In [1]: import numpy as np

In [2]: np.set_printoptions(precision=1, suppress=True, linewidth=100)

In [3]: def rnd(a):
   ...:     return np.round(a, 1) + 0
   ...: 

In [4]: mat = np.array([[3.0, -2.0, -2.0], [1.0, -3.0, -3.0], [0.0, 0.0, 3.0]])

In [5]: print(mat)
[[ 3. -2. -2.]
 [ 1. -3. -3.]
 [ 0.  0.  3.]]

In [6]: r0 = np.array([-4, 8])

In [7]: print(np.cross(mat[0, :3], mat[1, :3]))
[ 0.  7. -7.]

In [8]: print(np.polyval(r0, mat[0]))
[-4. 16. 16.]

In [9]: print(np.convolve(mat[0], r0))
[-12.  32.  -8. -16.]

In [10]: print(np.correlate(mat[0], mat[1], "full"))
[-9. -3. 15.  4. -2.]

In [11]: cov = mat.T @ mat

In [12]: print(np.trace(cov), (mat ** 2).sum())
45.0 45.0

In [13]: print(np.linalg.matrix_rank(cov))
3

In [14]: print(rnd(np.linalg.eigvalsh(cov)[::-1]))
[37.1  5.9  2. ]

In [15]: print((mat @ mat.T).shape)
(3, 3)

In [16]: th = np.radians(45)

In [17]: R = np.eye(3)

In [18]: R[1, 1] = R[2, 2] = np.cos(th)

In [19]: R[1, 2], R[2, 1] = -np.sin(th), np.sin(th)

In [20]: print(rnd(R))
[[ 1.   0.   0. ]
 [ 0.   0.7 -0.7]
 [ 0.   0.7  0.7]]

In [21]: A2 = mat @ R.T

In [22]: print(rnd(np.abs(A2 - mat).max(axis=0)))
[0.  3.  1.2]

In [23]: x0 = np.array([2, 5, 2])

In [24]: target = mat @ x0

In [25]: print(target)
[ -8. -19.   6.]

In [26]: print(rnd(np.linalg.solve(mat, target)))
[2. 5. 2.]

In [27]: print(rnd(np.linalg.solve(mat, mat[:, 2])))
[0. 0. 1.]

In [28]: print(rnd(np.linalg.solve(mat, target + mat[:, 1])))
[2. 6. 2.]

In [29]: E = np.load("block7.npy")

In [30]: print(rnd(E))
[[ 1.7 -1.4 -2.   0.4]
 [ 2.1  2.1  0.3 -0.3]
 [ 1.  -1.5  1.7 -1.6]
 [-0.7  0.5 -1.4 -2.5]]

In [31]: def softmax(z):
    ...:     e = np.exp(z - z.max(axis=-1, keepdims=True))
    ...:     return e / e.sum(axis=-1, keepdims=True)
    ...: 

In [32]: print(rnd(softmax(E[3])))
[0.2 0.7 0.1 0. ]

In [33]: print(rnd(softmax(10 * E[3])))
[0. 1. 0. 0.]

In [34]: print(rnd(softmax(E[3] + -1)))
[0.2 0.7 0.1 0. ]

In [35]: att = E @ E.T / np.sqrt(4)

In [36]: print(rnd(softmax(att)))
[[1. 0. 0. 0.]
 [0. 1. 0. 0.]
 [0. 0. 1. 0.]
 [0. 0. 0. 1.]]

In [37]: q = E.astype(float).copy()

In [38]: for j in range(4):
    ...:     q[:, j] -= q[:, :j] @ (q[:, :j].T @ q[:, j])
    ...:     q[:, j] /= np.linalg.norm(q[:, j])
    ...: 

In [39]: print(rnd(q))
[[ 0.6 -0.5 -0.7  0.1]
 [ 0.7  0.7  0.1 -0.1]
 [ 0.3 -0.5  0.6 -0.5]
 [-0.2  0.2 -0.5 -0.8]]

In [40]: F = np.load("m.npy")

In [41]: print(F)
[[ 0.5  0.5]
 [-0.1 -0.1]
 [-1.  -1. ]
 [ 0.8  0.8]]

In [42]: Uu, s, Vh = np.linalg.svd(F)

In [43]: print(rnd(s))
[1.9 0. ]

In [44]: A2 = Uu[:, :1] @ np.diag(s[:1]) @ Vh[:1]

In [45]: print(rnd(A2))
[[ 0.5  0.5]
 [-0.1 -0.1]
 [-1.  -1. ]
 [ 0.8  0.8]]

In [46]: print(rnd(np.linalg.norm(F - A2, 2)), rnd(s[1]))
0.0 0.0

In [47]: print(rnd(np.abs(F - A2).max()))
0.0

In [48]: print(np.linalg.matrix_rank(F, rtol=0.05))
1

In [49]: m1 = np.loadtxt("a.csv", delimiter=",")

In [50]: print(m1)
[[-17.2  -5.2 -27.9]
 [  8.4 -29.2  -1.4]
 [ -1.1 -42.4  -0.9]
 [-12.3  11.1   4.9]
 [ -4.8 -11.4  15.5]
 [  2.7  51.6 -14.5]
 [ -7.1 -27.7   1.7]
 [  5.   15.7 -25.9]
 [  2.   33.2 -11.5]
 [  3.7   0.5 -20.4]
 [  9.5 -14.2  -3.2]
 [  5.9 -30.7   2.3]
 [ -9.9   4.8 -13.3]
 [-20.3  23.3  -3. ]
 [ -1.7 -20.6 -18.7]
 [  2.6  15.9  -8. ]
 [ -3.1 -18.5  -7.8]
 [  0.   -6.8  -2.5]
 [  3.1  -0.4  -9.9]
 [-22.8   3.1   8.2]
 [-29.8  12.2 -18. ]
 [ 17.  -13.3  -2.3]
 [ -3.5  21.   12.7]
 [ -3.1 -10.6  -0.6]]

In [51]: cov = np.cov(m1, rowvar=False)

In [52]: print(np.argsort(-m1.std(axis=0).round(6), kind="stable"))
[1 2 0]

In [53]: print(rnd(np.corrcoef(m1[:, 1], m1[:, 0])[0, 1]))
-0.2

In [54]: print(rnd(np.polyfit(m1[:, 1], m1[:, 0], 1)))
[-0.1 -3.4]

In [55]: print(rnd(cov))
[[120.8 -53.8   1.8]
 [-53.8 491.8 -58.7]
 [  1.8 -58.7 128.1]]

In [56]: print(rnd(np.median(m1, axis=0)))
[-1.4 -2.8 -3.1]

In [57]: print(rnd(m1.std(axis=0)))
[10.8 21.7 11.1]

In [58]: print(cov.shape)
(3, 3)

In [59]: print(np.argwhere(np.triu(np.abs(np.corrcoef(m1.T)) > 0.8, 1)))
[]

In [60]: print(rnd(np.linalg.eigvalsh(cov)[::-1]))
[508.4 123.2 109.1]
